% ipython --no-banner

In [1]: import numpy as np

In [2]: import numpy.linalg as la

In [3]: np.set_printoptions(suppress=True, linewidth=140)

In [4]: arr = np.array([[0, 0, 0, 0, 0, 0],
   ...:     [0, 2, 0, 0, 0, 0],
   ...:     [0, 0, 1, 0, 0, 0],
   ...:     [0, 0, 0, 1, 0, 0],
   ...:     [0, 0, 0, 0, -2, 0],
   ...:     [0, 0, 0, 0, 0, 1]])

In [5]: Uu, sv, vt = la.svd(arr)

In [6]: sv
Out[6]: array([2., 2., 1., 1., 1., 0.])

In [7]: np.argmax(sv[:-1] / (sv[1:] + 1e-6)) + 1
Out[7]: np.int64(5)

In [8]: out = Uu[:, :5] @ np.diag(sv[:5]) @ vt[:5]

In [9]: la.matrix_rank(out)
Out[9]: np.int64(5)

In [10]: np.abs(arr - out).max()
Out[10]: np.float64(0.0)

In [11]: out
Out[11]: 
array([[ 0.,  0.,  0.,  0.,  0.,  0.],
       [ 0.,  2.,  0.,  0.,  0.,  0.],
       [ 0.,  0.,  1.,  0.,  0.,  0.],
       [ 0.,  0.,  0.,  1.,  0.,  0.],
       [ 0.,  0.,  0.,  0., -2.,  0.],
       [ 0.,  0.,  0.,  0.,  0.,  1.]])

In [12]: np.round(la.norm(arr - out, 2), 1), sv[5]
Out[12]: (np.float64(0.0), np.float64(0.0))

In [13]: la.matrix_rank(arr, rtol=0.05)
Out[13]: np.int64(5)

In [14]: out @ out.T
Out[14]: 
array([[0., 0., 0., 0., 0., 0.],
       [0., 4., 0., 0., 0., 0.],
       [0., 0., 1., 0., 0., 0.],
       [0., 0., 0., 1., 0., 0.],
       [0., 0., 0., 0., 4., 0.],
       [0., 0., 0., 0., 0., 1.]])

In [15]: np.round(la.pinv(out), 1)
Out[15]: 
array([[ 0. ,  0. ,  0. ,  0. ,  0. ,  0. ],
       [ 0. ,  0.5,  0. ,  0. ,  0. ,  0. ],
       [ 0. ,  0. ,  1. ,  0. ,  0. ,  0. ],
       [ 0. ,  0. ,  0. ,  1. ,  0. ,  0. ],
       [ 0. ,  0. ,  0. ,  0. , -0.5,  0. ],
       [ 0. ,  0. ,  0. ,  0. ,  0. ,  1. ]])

In [16]: out[:, 1] @ out[:, 0]
Out[16]: np.float64(0.0)

In [17]: np.round(np.sort(la.eigvals(arr).real), 1)
Out[17]: array([-2.,  0.,  1.,  1.,  1.,  2.])

In [18]: np.flatnonzero(la.matrix_power((arr != 0) + (arr.T != 0) + np.eye(6), 6)[1])
Out[18]: array([1])

In [19]: arr @ arr
Out[19]: 
array([[0, 0, 0, 0, 0, 0],
       [0, 4, 0, 0, 0, 0],
       [0, 0, 1, 0, 0, 0],
       [0, 0, 0, 1, 0, 0],
       [0, 0, 0, 0, 4, 0],
       [0, 0, 0, 0, 0, 1]])

In [20]: np.round(la.det(arr), 1)
Out[20]: np.float64(0.0)

In [21]: K = np.load("test11.npy")

In [22]: K.round(1) + 0
Out[22]: 
array([[-2.6,  0.1, -0.6, -0.3,  0.2, -1.3, -0.4,  1. ],
       [ 0.8, -1.4,  1. ,  0.2,  0.4, -0.8, -0.8, -0.6],
       [ 0.4,  0.8,  0. , -1.1,  0.5,  0.9, -0.1, -0.3],
       [ 2.6, -0.1,  0.7, -1.2, -1.9,  1.4,  1.1, -3.5],
       [ 0.3, -0.4, -0.6,  3.1, -0.6, -0.3,  0.8,  2.1]])

In [23]: Uu, sv, vt = la.svd(K)

In [24]: sv.round(1) + 0
Out[24]: array([6.3, 3.7, 2.5, 1.8, 0. ])

In [25]: out = Uu[:, :4] @ np.diag(sv[:4]) @ vt[:4]

In [26]: la.matrix_rank(K, rtol=0.05)
Out[26]: np.int64(4)

In [27]: round(np.abs(K - out).max(), 1)
Out[27]: np.float64(0.0)

In [28]: rk = la.matrix_rank(arr)

In [29]: rk
Out[29]: np.int64(5)

In [30]: N = la.svd(arr)[2][rk:].T

In [31]: [int(la.matrix_rank(np.delete(arr, i, axis=0))) for i in range(6)]
Out[31]: [5, 4, 4, 4, 4, 4]

In [32]: [int(la.matrix_rank(arr[:i])) for i in range(1, len(arr) + 1)]
Out[32]: [0, 1, 2, 3, 4, 5]

In [33]: la.matrix_rank(arr.T @ arr), la.matrix_rank(arr @ arr.T)
Out[33]: (np.int64(5), np.int64(5))

In [34]: N[:, 0] / N[np.abs(N[:, 0]).round(6).argmax(), 0]
Out[34]: array([1., 0., 0., 0., 0., 0.])

In [35]: rk = la.matrix_rank(K)

In [36]: rk
Out[36]: np.int64(4)

In [37]: N = la.svd(K)[2][rk:].T

In [38]: N.shape
Out[38]: (8, 4)

In [39]: [int(la.matrix_rank(K[:i])) for i in range(1, len(K) + 1)]
Out[39]: [1, 2, 3, 4, 4]

In [40]: [int(la.matrix_rank(K[:, :j + 1])) for j in range(8)]
Out[40]: [1, 2, 3, 4, 4, 4, 4, 4]

In [41]: np.allclose(K @ N, 0)
Out[41]: True

In [42]: [int(la.matrix_rank(np.delete(K, i, axis=0))) for i in range(5)]
Out[42]: [4, 4, 4, 4, 4]

In [43]: M = -2 * np.eye(5) + np.ones((5, 5))

In [44]: M
Out[44]: 
array([[-1.,  1.,  1.,  1.,  1.],
       [ 1., -1.,  1.,  1.,  1.],
       [ 1.,  1., -1.,  1.,  1.],
       [ 1.,  1.,  1., -1.,  1.],
       [ 1.,  1.,  1.,  1., -1.]])

In [45]: # equal to its transpose

In [46]: x = np.array([3, -3, 2, 0, 3])

In [47]: (M @ x).argmax()
Out[47]: np.int64(1)

In [48]: M * x
Out[48]: 
array([[-3., -3.,  2.,  0.,  3.],
       [ 3.,  3.,  2.,  0.,  3.],
       [ 3., -3., -2.,  0.,  3.],
       [ 3., -3.,  2., -0.,  3.],
       [ 3., -3.,  2.,  0., -3.]])

In [49]: np.sign((M @ x).round(6))
Out[49]: array([-1.,  1.,  1.,  1., -1.])

In [50]: M @ np.eye(5)[2]
Out[50]: array([ 1.,  1., -1.,  1.,  1.])

In [51]: la.norm(M @ x) <= la.norm(M, 2) * la.norm(x) + 1e-9
Out[51]: np.True_

In [52]: M @ (2 * x)
Out[52]: array([-2., 22.,  2., 10., -2.])

In [53]: (M * x).sum(axis=1)
Out[53]: array([-1., 11.,  1.,  5., -1.])

In [54]: np.einsum("ij,j->i", M, x)
Out[54]: array([-1., 11.,  1.,  5., -1.])

In [55]: out = np.array([[2, -1, -2], [1, -1, 2]])

In [56]: Z = np.kron(out, M)

In [57]: np.round(la.norm(Z, 2), 1), round(float(la.norm(out, 2) * la.norm(M, 2)), 1)
Out[57]: (np.float64(9.2), 9.2)

In [58]: Z
Out[58]: 
array([[-2.,  2.,  2.,  2.,  2.,  1., -1., -1., -1., -1.,  2., -2., -2., -2., -2.],
       [ 2., -2.,  2.,  2.,  2., -1.,  1., -1., -1., -1., -2.,  2., -2., -2., -2.],
       [ 2.,  2., -2.,  2.,  2., -1., -1.,  1., -1., -1., -2., -2.,  2., -2., -2.],
       [ 2.,  2.,  2., -2.,  2., -1., -1., -1.,  1., -1., -2., -2., -2.,  2., -2.],
       [ 2.,  2.,  2.,  2., -2., -1., -1., -1., -1.,  1., -2., -2., -2., -2.,  2.],
       [-1.,  1.,  1.,  1.,  1.,  1., -1., -1., -1., -1., -2.,  2.,  2.,  2.,  2.],
       [ 1., -1.,  1.,  1.,  1., -1.,  1., -1., -1., -1.,  2., -2.,  2.,  2.,  2.],
       [ 1.,  1., -1.,  1.,  1., -1., -1.,  1., -1., -1.,  2.,  2., -2.,  2.,  2.],
       [ 1.,  1.,  1., -1.,  1., -1., -1., -1.,  1., -1.,  2.,  2.,  2., -2.,  2.],
       [ 1.,  1.,  1.,  1., -1., -1., -1., -1., -1.,  1.,  2.,  2.,  2.,  2., -2.]])

In [59]: mat = np.array([[-3.0, 3.0, 0.0, 0.0],
    ...:     [3.0, -1.0, 3.0, 0.0],
    ...:     [0.0, 3.0, -2.0, 3.0],
    ...:     [0.0, 0.0, 3.0, 2.0]])

In [60]: # symmetric, so the eigenvalues are real

In [61]: out = mat / np.sqrt((mat ** 2).mean(axis=1, keepdims=True))

In [62]: la.matrix_rank(mat - mat.mean(axis=1, keepdims=True))
Out[62]: np.int64(3)

In [63]: f, v = mat[1], mat[0]

In [64]: f @ f
Out[64]: np.float64(19.0)

In [65]: p = (f @ v) / (f @ f) * f

In [66]: np.outer(f, v)
Out[66]: 
array([[-9.,  9.,  0.,  0.],
       [ 3., -3., -0., -0.],
       [-9.,  9.,  0.,  0.],
       [-0.,  0.,  0.,  0.]])

In [67]: p.round(1)
Out[67]: array([-1.9,  0.6, -1.9, -0. ])

In [68]: np.round(la.norm(f + v) ** 2 + la.norm(f - v) ** 2, 1)
Out[68]: np.float64(74.0)

In [69]: (v - p) @ f
Out[69]: np.float64(0.0)

In [70]: w, evecs = la.eigh(mat)

In [71]: np.round(la.svd(mat, compute_uv=False), 1)
Out[71]: array([6.4, 4.2, 3.3, 1.5])

In [72]: (w > 1e-8).sum(), (w < -1e-8).sum()
Out[72]: (np.int64(2), np.int64(2))

In [73]: np.round(evecs @ np.diag(w) @ evecs.T, 1) + 0
Out[73]: 
array([[-3.,  3.,  0.,  0.],
       [ 3., -1.,  3.,  0.],
       [ 0.,  3., -2.,  3.],
       [ 0.,  0.,  3.,  2.]])

In [74]: np.round(evecs.T @ mat @ evecs, 1) + 0
Out[74]: 
array([[-6.4,  0. ,  0. ,  0. ],
       [ 0. , -3.3,  0. ,  0. ],
       [ 0. ,  0. ,  1.5,  0. ],
       [ 0. ,  0. ,  0. ,  4.2]])

In [75]: np.abs(evecs[:, -1]).round(6).argmax()
Out[75]: np.int64(3)

In [76]: np.round(np.abs(evecs[:, -1]), 1)
Out[76]: array([0.2, 0.4, 0.5, 0.7])

In [77]: np.round(evecs.T @ evecs, 1) + 0
Out[77]: 
array([[1., 0., 0., 0.],
       [0., 1., 0., 0.],
       [0., 0., 1., 0.],
       [0., 0., 0., 1.]])

In [78]: rng = np.random.default_rng(88077)

In [79]: idx = rng.permutation(4)

In [80]: out = mat[:, idx] * rng.choice([-1, 1], 4)

In [81]: out
Out[81]: 
array([[-3., -0., -0.,  3.],
       [ 1., -3., -0., -3.],
       [-3.,  2., -3., -0.],
       [-0., -3., -2., -0.]])

In [82]: Uu, _, vt = la.svd(mat.T @ out)

In [83]: np.round(la.lstsq(mat, out)[0], 1) + 0
Out[83]: 
array([[ 0.,  0.,  0., -1.],
       [-1.,  0.,  0.,  0.],
       [ 0., -1.,  0.,  0.],
       [ 0.,  0., -1.,  0.]])

In [84]: np.round(Uu @ vt, 1) + 0
Out[84]: 
array([[ 0.,  0.,  0., -1.],
       [-1.,  0.,  0.,  0.],
       [ 0., -1.,  0.,  0.],
       [ 0.,  0., -1.,  0.]])

In [85]: Q, _ = la.qr(np.array([[-0.7, 1.2, 1.6, 0.8, -0.8],
    ...:     [0.7, 0.0, -1.9, -0.4, -0.4],
    ...:     [-1.4, -0.2, 1.3, -0.9, -0.4],
    ...:     [0.5, 0.7, 0.6, -1.2, -0.5],
    ...:     [0.2, 1.6, -0.2, -0.2, 2.2],
    ...:     [-0.2, 0.1, -1.2, 0.3, -0.2],
    ...:     [-0.8, -1.1, 0.4, 0.0, -0.2]]))

In [86]: W0 = Q @ Q.T

In [87]: W0.round(1) + 0
Out[87]: 
array([[ 0.9, -0.2,  0. ,  0. , -0.1,  0.1, -0.2],
       [-0.2,  0.6,  0. ,  0.2, -0.1,  0.4, -0.2],
       [ 0. ,  0. ,  0.9,  0.2,  0.1,  0.1,  0.3],
       [ 0. ,  0.2,  0.2,  0.8,  0. , -0.2, -0.3],
       [-0.1, -0.1,  0.1,  0. ,  1. ,  0. , -0.2],
       [ 0.1,  0.4,  0.1, -0.2,  0. ,  0.6,  0. ],
       [-0.2, -0.2,  0.3, -0.3, -0.2,  0. ,  0.3]])

In [88]: np.round(W0.mean(axis=0), 1) + 0
Out[88]: array([0.1, 0.1, 0.2, 0.1, 0.1, 0.1, 0. ])

In [89]: np.round(np.diff(W0, axis=0), 1) + 0
Out[89]: 
array([[-1.1,  0.8, -0.1,  0.1,  0. ,  0.3,  0. ],
       [ 0.2, -0.6,  0.9,  0. ,  0.1, -0.3,  0.4],
       [ 0. ,  0.2, -0.7,  0.6, -0.1, -0.4, -0.5],
       [-0.1, -0.2, -0.1, -0.8,  1. ,  0.3,  0.1],
       [ 0.2,  0.5,  0.1, -0.2, -0.9,  0.5,  0.2],
       [-0.3, -0.6,  0.2,  0. , -0.2, -0.6,  0.4]])

In [90]: np.round(la.svd(W0, compute_uv=False), 1) + 0
Out[90]: array([1., 1., 1., 1., 1., 0., 0.])

In [91]: np.round(W0 - W0[0], 1) + 0
Out[91]: 
array([[ 0. ,  0. ,  0. ,  0. ,  0. ,  0. ,  0. ],
       [-1.1,  0.8, -0.1,  0.1,  0. ,  0.3,  0. ],
       [-0.9,  0.1,  0.8,  0.2,  0.1,  0. ,  0.5],
       [-0.9,  0.3,  0.1,  0.8,  0. , -0.4, -0.1],
       [-1. ,  0.1,  0. ,  0. ,  1. , -0.1,  0. ],
       [-0.8,  0.6,  0.1, -0.3,  0.1,  0.4,  0.2],
       [-1.1,  0. ,  0.2, -0.3, -0.1, -0.1,  0.5]])

In [92]: W0.shape
Out[92]: (7, 7)

In [93]: W0[:, 7]
Traceback (most recent call last):
  Cell In[93], line 1
    W0[:, 7]
IndexError: index 7 is out of bounds for axis 1 with size 7


In [94]: np.round(W0.sum(axis=0), 1)
Out[94]: array([ 0.7,  0.7,  1.5,  0.6,  0.7,  1. , -0.2])

In [95]: x = np.array([0, 1, -2, 2, 2, 1, -3])

In [96]: np.round(W0 @ x, 1)
Out[96]: array([ 0.3,  1.7, -2. ,  1.8,  2.2,  0.3, -2.6])

In [97]: feats = np.load("sample14.npy")

In [98]: feats.round(1) + 0
Out[98]: 
array([[-18.9,   0. , -51.2, -11.6, -45.7],
       [ -8.5,  -0.4, -22.5,  -7.4, -21.4],
       [ -5.8,  -0.7, -13.6,  -6.1, -13.8],
       [ -4.6,  -0.9,  -9.5,  -5.5, -10.2],
       [ -3.7,  -1.1,  -5.9,  -4.8,  -7. ],
       [ -3. ,  -1.2,  -2.8,  -3.9,  -4.1],
       [ -2.7,  -1.2,  -2.1,  -3.6,  -3.3],
       [ -2.6,  -1.2,  -1.6,  -3.3,  -2.8],
       [ -2.2,  -1.1,  -0.9,  -2.8,  -1.9],
       [ -2.2,  -1.1,  -0.9,  -2.7,  -1.9],
       [ -2. ,  -1. ,  -0.6,  -2.4,  -1.5],
       [ -1.8,  -0.9,  -0.4,  -2.1,  -1.3],
       [ -1.7,  -0.8,  -0.4,  -1.9,  -1.1],
       [ -1.3,  -0.7,  -0.2,  -1.4,  -0.8],
       [  2.6,   1.3,   0.4,   2.3,   1.2],
       [  4.1,   1.9,   0.8,   3.5,   1.9],
       [  5.1,   2.4,   1.1,   4.2,   2.4],
       [  8.8,   3.9,   2.3,   6.8,   4.2],
       [ 10.4,   4.6,   3. ,   7.9,   5.1],
       [ 13.1,   5.7,   4.2,   9.6,   6.6],
       [ 16.8,   7.1,   6.1,  11.9,   8.8],
       [ 17.2,   7.2,   6.3,  12.1,   9. ],
       [ 18.2,   7.6,   6.8,  12.7,   9.6],
       [ 20.2,   8.3,   7.9,  13.9,  10.8],
       [ 52.6,  19.5,  30. ,  31.8,  33.3],
       [ 80.5,  28.4,  52.3,  46.2,  54.8],
       [ 88.2,  30.8,  58.7,  50.1,  60.9]])

In [99]: # null space of dimension 2

In [100]: rk = la.matrix_rank(feats)

In [101]: rk
Out[101]: np.int64(3)

In [102]: N = la.svd(feats)[2][rk:].T

In [103]: np.allclose(feats @ N, 0)
Out[103]: True

In [104]: [int(la.matrix_rank(np.delete(feats, i, axis=0))) for i in range(27)]
Out[104]: 
[3,
 3,
 3,
 3,
 3,
 3,
 3,
 3,
 3,
 3,
 3,
 3,
 3,
 3,
 3,
 3,
 3,
 3,
 3,
 3,
 3,
 3,
 3,
 3,
 3,
 3,
 3]
